% python3 -q
>>> import numpy as np
>>> from numpy import linalg as LA
>>> np.set_printoptions(precision=3, suppress=True, linewidth=100, legacy="1.25")
>>> rd = lambda a: np.round(a, 3) + 0
>>> M = np.load("sample10.npy")
>>> M
array([[ 1,  3,  1,  2,  1,  2,  3],
       [ 3,  3,  2,  2,  2,  1,  1],
       [ 3,  3,  1,  0,  2,  2,  0],
       [ 1,  0,  1,  1,  1,  0,  2],
       [ 2,  1,  2,  0,  3,  1,  0],
       [ 0,  2,  1,  3,  0,  1,  3],
       [ 3,  3,  0,  2,  0,  1,  0],
       [-2,  0, -1,  0, -1,  1,  2]])
>>> x = np.array([6, 4, 1, 0, 9, 5, 4])
>>> rhs = M @ x
>>> rhs
array([50, 59, 59, 24, 50, 26, 35, -9])
>>> rd(LA.lstsq(M, rhs)[0])
array([6., 4., 1., 0., 9., 5., 4.])
>>> rng = np.random.default_rng(54754)
>>> rhs = rhs + 0.02 * rng.normal(size=8)
>>> rd(rhs)
array([49.978, 58.997, 59.031, 24.017, 49.963, 25.996, 34.975, -8.984])
>>> b, *_ = LA.lstsq(M, rhs)
>>> rd(b)
array([ 6.067,  3.952,  1.197, -0.087,  8.797,  5.091,  4.021])
>>> [round(float(LA.norm(LA.solve(M.T @ M + lam * np.eye(7), M.T @ rhs))), 2) for lam in (0, 1, 10, 100)]
[13.17, 12.24, 10.51, 5.94]
>>> rd(M.T @ (rhs - M @ b))
array([0., 0., 0., 0., 0., 0., 0.])
>>> M @ M
Traceback (most recent call last):
  File "<python-input-17>", line 1, in <module>
    M @ M
    ~~^~~
ValueError: matmul: Input operand 1 has a mismatch in its core dimension 0, with gufunc signature (n?,k),(k,m?)->(n?,m?) (size 8 is different from 7)
>>> cov = M.T @ M
>>> np.allclose(cov, cov.T)
True
>>> np.diag(cov)
array([37, 41, 13, 22, 20, 13, 27])
>>> rd(LA.eigvalsh(cov)[::-1])
array([120.495,  33.617,  11.261,   6.292,   1.169,   0.152,   0.013])
>>> rd(LA.svd(M, compute_uv=False) ** 2)
array([120.495,  33.617,  11.261,   6.292,   1.169,   0.152,   0.013])
